>>> import numpy as np
>>> import numpy.linalg as la
>>> np.set_printoptions(precision=1, suppress=True, linewidth=100)
>>> def tidy(a):
...     return np.round(a, 1) + 0
... 
>>> W0 = np.vander(np.arange(4) - 2, 4, increasing=True)
>>> W0
array([[ 1, -2,  4, -8],
       [ 1, -1,  1, -1],
       [ 1,  0,  0,  0],
       [ 1,  1,  1,  1]])
>>> W1 = np.array([[-2, 2, 1, 1], [0, -1, -2, 1], [2, 2, -2, -2], [-2, 2, -2, -2]])
>>> coef = np.array([0, 9, 5, 4])
>>> hid = np.maximum(W0 @ W1 + coef, 0)
>>> la.matrix_rank(hid)
np.int64(4)
>>> tidy((hid > 0).mean(axis=0))
array([0.5, 1. , 0.8, 1. ])
>>> hid
array([[22,  5, 18, 11],
       [ 2, 12,  8,  4],
       [ 0, 11,  6,  5],
       [ 0, 14,  0,  2]])
>>> (hid > 0).astype(int)
array([[1, 1, 1, 1],
       [1, 1, 1, 1],
       [0, 1, 1, 1],
       [0, 1, 0, 1]])
>>> C = np.array([[5, -4, 5], [-1, 4, 3], [5, 2, 0], [0, 5, 4]])
>>> (hid @ C).round(6).argmax(axis=1)
array([0, 1, 1, 1])
>>> W1 @ C
array([[ -7,  23,   0],
       [ -9,  -3,   1],
       [ -2, -14,   8],
       [-22,   2, -12]])
>>> u = np.array([1, -1])
>>> np.array([np.convolve(row, u, "same") for row in hid])
array([[ 22, -17,  13,  -7],
       [  2,  10,  -4,  -4],
       [  0,  11,  -5,  -1],
       [  0,  14, -14,   2]])
>>> np.convolve(hid[3], u)
array([  0,  14, -14,   2,  -2])
>>> rng = np.random.default_rng(39)
>>> labels = rng.permutation(4)
>>> labels
array([2, 3, 0, 1])
>>> B = W0[labels][:, labels]
>>> B
array([[ 0,  0,  1,  0],
       [ 1,  1,  1,  1],
       [ 4, -8,  1, -2],
       [ 1, -1,  1, -1]])
>>> np.allclose(B, W0)
False
>>> x = np.array([1, 1, 9, 1])
>>> rhs = W0 @ x
>>> rhs
array([27,  8,  1, 12])
>>> tidy(la.solve(W0.T, W0[2]))
array([0., 0., 1., 0.])
>>> tidy(la.solve(W0, -3 * rhs))
array([ -3.,  -3., -27.,  -3.])
>>> B = np.array([[-3, 1, 4, -5, 2, -2],
...     [2, 2, 4, 0, -5, -3],
...     [0, 0, 5, -3, -4, 0],
...     [-3, 2, -2, 2, 5, -3],
...     [-1, -1, -2, -4, -1, 1],
...     [2, -4, -5, -2, 1, 1]])
>>> K = B - B.T
>>> K
array([[ 0, -1,  4, -2,  3, -4],
       [ 1,  0,  4, -2, -4,  1],
       [-4, -4,  0, -1, -2,  5],
       [ 2,  2,  1,  0,  9, -1],
       [-3,  4,  2, -9,  0,  0],
       [ 4, -1, -5,  1,  0,  0]])
>>> # skew, so no eigenvalue has a real part
>>> x = np.array([0, 0, 3, 2, 1, 5])
>>> tidy(la.det(K))
np.float64(66564.0)
>>> x @ K @ x
np.int64(0)
>>> tidy(la.eigvals(K).real)
array([0., 0., 0., 0., 0., 0.])
>>> q = la.solve(np.eye(6) - K, np.eye(6) + K)
>>> tidy(q @ q.T)
array([[1., 0., 0., 0., 0., 0.],
       [0., 1., 0., 0., 0., 0.],
       [0., 0., 1., 0., 0., 0.],
       [0., 0., 0., 1., 0., 0.],
       [0., 0., 0., 0., 1., 0.],
       [0., 0., 0., 0., 0., 1.]])
>>> tidy(la.det(q))
np.float64(1.0)
>>> G = K.T @ K
>>> tidy(la.eigvalsh(G)[::-1])
array([142.6, 142.6,  41.1,  41.1,  11.4,  11.4])
>>> la.matrix_rank(G)
np.int64(6)
>>> np.allclose(G, G.T)
True
>>> np.diag(G)
array([ 46,  38,  62,  91, 110,  43])
>>> B = K / la.norm(K, axis=1, keepdims=True)
>>> G = B @ B.T
>>> np.argwhere(np.triu(np.abs(G) > 0.95, 1))
array([], shape=(0, 2), dtype=int64)
>>> tidy(G[1])
array([ 0.1,  1. ,  0.2, -0.5,  0.4, -0.4])
>>> B = K ** -1
Traceback (most recent call last):
  File "<python-input-50>", line 1, in <module>
    B = K ** -1
        ~~^^~~~
ValueError: Integers to negative integer powers are not allowed.
>>> B = la.inv(K)
>>> (np.abs(B) > 1e-9).astype(int)
array([[0, 1, 1, 1, 1, 1],
       [1, 0, 1, 1, 1, 1],
       [1, 1, 0, 1, 1, 1],
       [1, 1, 1, 0, 1, 1],
       [1, 1, 1, 1, 0, 1],
       [1, 1, 1, 1, 1, 0]])
>>> tidy(B)
array([[ 0. ,  0.2,  0. ,  0.1,  0. ,  0.1],
       [-0.2,  0. , -0.1,  0. ,  0. , -0.1],
       [ 0. ,  0.1,  0. ,  0.1,  0. , -0.1],
       [-0.1,  0. , -0.1,  0. , -0.1, -0.1],
       [ 0. ,  0. ,  0. ,  0.1,  0. ,  0. ],
       [-0.1,  0.1,  0.1,  0.1,  0. ,  0. ]])
>>> tidy(la.det(K) * la.det(B))
np.float64(1.0)
>>> tidy(la.det(K) * B)
array([[     0.,  11094.,  -1290.,   4644.,  -1290.,   9288.],
       [-11094.,      0.,  -8514.,   1806.,   2580.,  -7482.],
       [  1290.,   8514.,      0.,   3354.,  -2838.,  -5934.],
       [ -4644.,  -1806.,  -3354.,      0.,  -6450.,  -7740.],
       [  1290.,  -2580.,   2838.,   6450.,      0.,    258.],
       [ -9288.,   7482.,   5934.,   7740.,   -258.,      0.]])
>>> np.allclose(B, K.T)
False
>>> tidy(la.slogdet(K)[0])
np.float64(1.0)
>>> tidy(la.cond(K))
np.float64(3.5)
>>> tidy(K @ B)
array([[1., 0., 0., 0., 0., 0.],
       [0., 1., 0., 0., 0., 0.],
       [0., 0., 1., 0., 0., 0.],
       [0., 0., 0., 1., 0., 0.],
       [0., 0., 0., 0., 1., 0.],
       [0., 0., 0., 0., 0., 1.]])
>>> tidy(la.inv(B))
array([[ 0., -1.,  4., -2.,  3., -4.],
       [ 1.,  0.,  4., -2., -4.,  1.],
       [-4., -4.,  0., -1., -2.,  5.],
       [ 2.,  2.,  1.,  0.,  9., -1.],
       [-3.,  4.,  2., -9.,  0.,  0.],
       [ 4., -1., -5.,  1.,  0.,  0.]])
>>> W1 = np.array([[3, 3], [-2, -1], [-3, 3], [5, 1], [2, -5], [-2, -3]])
>>> coef = np.array([-7, -4])
>>> hid = np.maximum(K @ W1 + coef, 0)
>>> (hid > 0).astype(int)
array([[0, 1],
       [0, 1],
       [0, 0],
       [1, 0],
       [0, 0],
       [1, 0]])
>>> la.matrix_rank(hid)
np.int64(2)
>>> hid
array([[ 0,  4],
       [ 0, 26],
       [ 0,  0],
       [12,  0],
       [ 0,  0],
       [27,  0]])
>>> C = np.array([[-7, -9, 6], [3, -7, 8]])
>>> W1 @ C
array([[-12, -48,  42],
       [ 11,  25, -20],
       [ 30,   6,   6],
       [-32, -52,  38],
       [-29,  17, -28],
       [  5,  39, -36]])
>>> J = np.loadtxt("data.csv", delimiter=",")
>>> J
array([[3., 1., 2., 2., 3., 2., 0., 0.],
       [0., 3., 1., 2., 2., 3., 2., 0.],
       [0., 0., 3., 1., 2., 2., 3., 2.],
       [2., 0., 0., 3., 1., 2., 2., 3.],
       [3., 2., 0., 0., 3., 1., 2., 2.],
       [2., 3., 2., 0., 0., 3., 1., 2.],
       [2., 2., 3., 2., 0., 0., 3., 1.],
       [1., 2., 2., 3., 2., 0., 0., 3.]])
>>> x = np.array([-1, -1, 9, 5, -3, -6, 8, 8])
>>> (J * x).sum(axis=1)
array([ 3.,  8., 54., 38., 12., 19., 65., 48.])
>>> J @ np.eye(8)[7]
array([0., 0., 2., 3., 2., 2., 1., 3.])
>>> la.norm(J @ x) <= la.norm(J, 2) * la.norm(x) + 1e-9
np.True_
>>> J @ np.ones(8)
array([13., 13., 13., 13., 13., 13., 13., 13.])
>>> J @ x
array([ 3.,  8., 54., 38., 12., 19., 65., 48.])
>>> labels = rng.permutation(6)
>>> B = K[:, labels] * rng.choice([-1, 1], 6)
>>> B
array([[-4,  4,  1,  3,  2,  0],
       [ 1,  4,  0, -4,  2,  1],
       [ 5,  0,  4, -2,  1, -4],
       [-1,  1, -2,  9,  0,  2],
       [ 0,  2, -4,  0,  9, -3],
       [ 0, -5,  1,  0, -1,  4]])
>>> left, _, Vh = la.svd(K.T @ B)
>>> labels
array([5, 2, 1, 4, 3, 0])
>>> tidy(left @ Vh)
array([[ 0.,  0.,  0.,  0.,  0.,  1.],
       [ 0.,  0., -1.,  0.,  0.,  0.],
       [ 0.,  1.,  0.,  0.,  0.,  0.],
       [ 0.,  0.,  0.,  0., -1.,  0.],
       [ 0.,  0.,  0.,  1.,  0.,  0.],
       [ 1.,  0.,  0.,  0.,  0.,  0.]])
>>> tidy(la.lstsq(K, B)[0])
array([[ 0.,  0.,  0.,  0.,  0.,  1.],
       [ 0.,  0., -1.,  0.,  0.,  0.],
       [ 0.,  1.,  0.,  0.,  0.,  0.],
       [ 0.,  0.,  0.,  0., -1.,  0.],
       [ 0.,  0.,  0.,  1.,  0.,  0.],
       [ 1.,  0.,  0.,  0.,  0.,  0.]])
